% ipython --no-banner

In [1]: import numpy as np

In [2]: np.set_printoptions(suppress=True, linewidth=100)

In [3]: A2 = np.array([[3, -2, -1], [-3, -2, -3], [2, 1, 1]])

In [4]: A2[-1] = A2[0]

In [5]: feats = A2 + 0.3 * np.eye(3)

In [6]: feats
Out[6]: 
array([[ 3.3, -2. , -1. ],
       [-3. , -1.7, -3. ],
       [ 3. , -2. , -0.7]])

In [7]: round(np.linalg.norm(feats, 2) / np.linalg.norm(feats), 3)
Out[7]: np.float64(0.793)

In [8]: np.linalg.cond(feats) > 100
Out[8]: np.False_

In [9]: f = np.array([-2, -2, 1])

In [10]: A2 = feats + np.outer(f, np.eye(3)[0])

In [11]: print(np.linalg.matrix_rank(A2 - feats))
1

In [12]: print(round(np.linalg.det(A2) / np.linalg.det(feats), 3), np.round(1 + np.linalg.solve(feats, f)[0], 3))
-1.665 -1.665

In [13]: np.linalg.matrix_rank(np.linalg.inv(A2) - np.linalg.inv(feats), tol=1e-8)
Out[13]: np.int64(1)

In [14]: data = np.abs(np.array([[1, 8, 5, 1], [7, -1, 4, -5], [6, -7, 0, 0], [8, -8, -9, 7]])) + np.eye(4)

In [15]: data = data / data.sum(axis=1, keepdims=True)

In [16]: print(data.round(3))
[[0.125 0.5   0.312 0.062]
 [0.389 0.111 0.222 0.278]
 [0.429 0.5   0.071 0.   ]
 [0.242 0.242 0.273 0.242]]

In [17]: rng = np.random.default_rng(20865)

In [18]: A2 = data + rng.integers(-2, 3, (4, 3)) @ rng.integers(-2, 3, (3, 4))

In [19]: A2.round(3)
Out[19]: 
array([[ 5.125, -2.5  , -1.688, -3.938],
       [ 5.389,  1.111, -5.778,  0.278],
       [-5.571,  2.5  ,  4.071,  4.   ],
       [-1.758,  2.242,  0.273,  0.242]])

In [20]: np.abs(A2 - data).sum(axis=1)
Out[20]: array([14., 12., 16.,  4.])

In [21]: np.linalg.matrix_rank(A2 - data, tol=1e-8)
Out[21]: np.int64(3)

In [22]: idx = rng.permutation(4)

In [23]: idx
Out[23]: array([1, 2, 3, 0])

In [24]: A2 = data[idx][:, idx]

In [25]: np.round(np.trace(A2), 3)
Out[25]: np.float64(0.55)

In [26]: w, evecs = np.linalg.eig(data)

In [27]: np.round(np.sort(np.linalg.eigvals(np.linalg.inv(data))), 3)
Out[27]: array([-5.295, -3.202,  1.   , 19.569])

In [28]: np.round(data @ evecs[:, 0] - w[0] * evecs[:, 0], 3) + 0
Out[28]: array([0., 0., 0., 0.])

In [29]: np.zeros(4, 4)
TypeError: Cannot interpret '4' as a data type


In [30]: np.round(data.sum(axis=0), 3)
Out[30]: array([1.185, 1.354, 0.879, 0.583])

In [31]: np.round(data - data[0], 3)
Out[31]: 
array([[ 0.   ,  0.   ,  0.   ,  0.   ],
       [ 0.264, -0.389, -0.09 ,  0.215],
       [ 0.304,  0.   , -0.241, -0.062],
       [ 0.117, -0.258, -0.04 ,  0.18 ]])

In [32]: np.round(np.linalg.norm(data), 3)
Out[32]: np.float64(1.161)

In [33]: print(data.shape)
(4, 4)

In [34]: np.round(np.diff(data, axis=0), 3)
Out[34]: 
array([[ 0.264, -0.389, -0.09 ,  0.215],
       [ 0.04 ,  0.389, -0.151, -0.278],
       [-0.186, -0.258,  0.201,  0.242]])

In [35]: K = np.loadtxt("run3.csv", delimiter=",")

In [36]: K
Out[36]: 
array([[-0.5  , -0.6  , -0.8  ,  0.8  , -0.6  ],
       [-0.471, -0.588, -0.837,  0.806, -0.592],
       [-1.3  , -0.2  ,  0.1  ,  0.6  ,  1.5  ]])

In [37]: Uu, sig, Vt = np.linalg.svd(K)

In [38]: np.argmax(sig[:-1] / (sig[1:] + 1e-6)) + 1
Out[38]: np.int64(2)

In [39]: sig.round(3)
Out[39]: array([2.192, 2.015, 0.033])

In [40]: A2 = Uu[:, :2] @ np.diag(sig[:2]) @ Vt[:2]

In [41]: np.linalg.matrix_rank(K, rtol=0.05)
Out[41]: np.int64(2)

In [42]: J = np.load("out16.npy")

In [43]: J.round(3)
Out[43]: 
array([[-0.686,  0.68 , -0.259],
       [-0.514, -0.705, -0.489],
       [-0.514, -0.202,  0.833]])

In [44]: idx = rng.permutation(3)

In [45]: A2 = J[:, idx] * rng.choice([-1, 1], 3)

In [46]: A2.round(3)
Out[46]: 
array([[ 0.686, -0.259,  0.68 ],
       [ 0.514, -0.489, -0.705],
       [ 0.514,  0.833, -0.202]])

In [47]: Uu, _, Vt = np.linalg.svd(J.T @ A2)

In [48]: print(np.round(np.linalg.lstsq(J, A2)[0], 3) + 0)
[[-1.  0.  0.]
 [ 0.  0.  1.]
 [ 0.  1.  0.]]

In [49]: X = np.load("dump.npy")

In [50]: X
Out[50]: 
array([[ 1.3,  2. , -1.1, -1.1, -0.4],
       [ 1.4, -1.4, -1.1,  1.4, -0.2],
       [-0.1,  0.6, -0.1,  1. ,  2.2]])

In [51]: A2 = X + rng.integers(-2, 3, (3, 1)) @ rng.integers(-2, 3, (1, 5))

In [52]: A2.round(3)
Out[52]: 
array([[ 0.3,  0. , -1.1, -0.1, -2.4],
       [ 2.4,  0.6, -1.1,  0.4,  1.8],
       [-2.1, -3.4, -0.1,  3. , -1.8]])

In [53]: np.abs(A2 - X).sum(axis=1)
Out[53]: array([ 6.,  6., 12.])

In [54]: A2 - X
Out[54]: 
array([[-1., -2.,  0.,  1., -2.],
       [ 1.,  2.,  0., -1.,  2.],
       [-2., -4.,  0.,  2., -4.]])

In [55]: np.round(np.linalg.svd(A2 - X, compute_uv=False), 3) + 0
Out[55]: array([7.746, 0.   , 0.   ])

In [56]: print(np.linalg.matrix_rank(A2 - X, tol=1e-8))
1

In [57]: X @ X
ValueError: matmul: Input operand 1 has a mismatch in its core dimension 0, with gufunc signature (n?,k),(k,m?)->(n?,m?) (size 3 is different from 5)


In [58]: gram = X.T @ X

In [59]: round(np.trace(gram), 3), round(float((X ** 2).sum()), 3)
Out[59]: (np.float64(21.62), 21.62)

In [60]: np.linalg.matrix_rank(gram)
Out[60]: np.int64(3)

In [61]: m1 = np.load("a.npy")

In [62]: m1
Out[62]: 
array([[ 0,  0,  0, -1, -2],
       [ 0,  0,  2,  2,  1],
       [ 0,  0,  0, -2,  0],
       [ 0,  0,  0,  0,  1],
       [ 0,  0,  0,  0,  0]])

In [63]: T = np.stack([m1, 2 * m1, m1[::-1]])

In [64]: T.shape
Out[64]: (3, 5, 5)

In [65]: np.einsum("bij,cij->bc", T, T)
Out[65]: 
array([[19, 38,  6],
       [38, 76, 12],
       [ 6, 12, 19]])

In [66]: print(np.round(np.linalg.det(T), 3))
[0. 0. 0.]

In [67]: T.sum(axis=0)
Out[67]: 
array([[ 0,  0,  0, -3, -6],
       [ 0,  0,  6,  6,  4],
       [ 0,  0,  0, -8,  0],
       [ 0,  0,  2,  2,  4],
       [ 0,  0,  0, -1, -2]])

In [68]: np.round(np.linalg.norm(T, axis=(1, 2)), 3)
Out[68]: array([4.359, 8.718, 4.359])

In [69]: rk = np.linalg.matrix_rank(m1)

In [70]: rk
Out[70]: np.int64(3)

In [71]: ns = np.linalg.svd(m1)[2][rk:].T

In [72]: [int(np.linalg.matrix_rank(m1[:, :j + 1])) for j in range(5)]
Out[72]: [0, 0, 1, 2, 3]

In [73]: print([int(np.linalg.matrix_rank(np.delete(m1, i, axis=0))) for i in range(5)])
[3, 2, 3, 3, 3]

In [74]: np.round(m1 @ ns, 3) + 0
Out[74]: 
array([[0., 0.],
       [0., 0.],
       [0., 0.],
       [0., 0.],
       [0., 0.]])

In [75]: print(np.allclose(m1 @ ns, 0))
True

In [76]: print(np.round(ns @ ns.T, 3) + 0)
[[1. 0. 0. 0. 0.]
 [0. 1. 0. 0. 0.]
 [0. 0. 0. 0. 0.]
 [0. 0. 0. 0. 0.]
 [0. 0. 0. 0. 0.]]

In [77]: print(np.linalg.matrix_rank(m1.T @ m1), np.linalg.matrix_rank(m1 @ m1.T))
3 3

In [78]: idx = rng.permutation(5)

In [79]: idx
Out[79]: array([4, 0, 3, 1, 2])

In [80]: A2 = m1[idx][:, idx]

In [81]: np.trace(A2)
Out[81]: np.int64(0)

In [82]: print(A2)
[[ 0  0  0  0  0]
 [-2  0 -1  0  0]
 [ 1  0  0  0  0]
 [ 1  0  2  0  2]
 [ 0  0 -2  0  0]]

In [83]: print(np.diag(A2))
[0 0 0 0 0]

In [84]: np.allclose(A2, m1)
Out[84]: False

In [85]: m1 @ m1
Out[85]: 
array([[ 0,  0,  0,  0, -1],
       [ 0,  0,  0, -4,  2],
       [ 0,  0,  0,  0, -2],
       [ 0,  0,  0,  0,  0],
       [ 0,  0,  0,  0,  0]])

In [86]: np.linalg.inv(m1)
LinAlgError: Singular matrix


In [87]: print(np.round(np.sort(np.linalg.eigvals(m1)), 3))
[0. 0. 0. 0. 0.]

In [88]: print(np.linalg.matrix_rank(m1 - m1[0, 0] * np.eye(5)))
3

In [89]: [int(np.linalg.matrix_rank(np.linalg.matrix_power(m1, p))) for p in range(1, 6)]
Out[89]: [3, 2, 1, 0, 0]
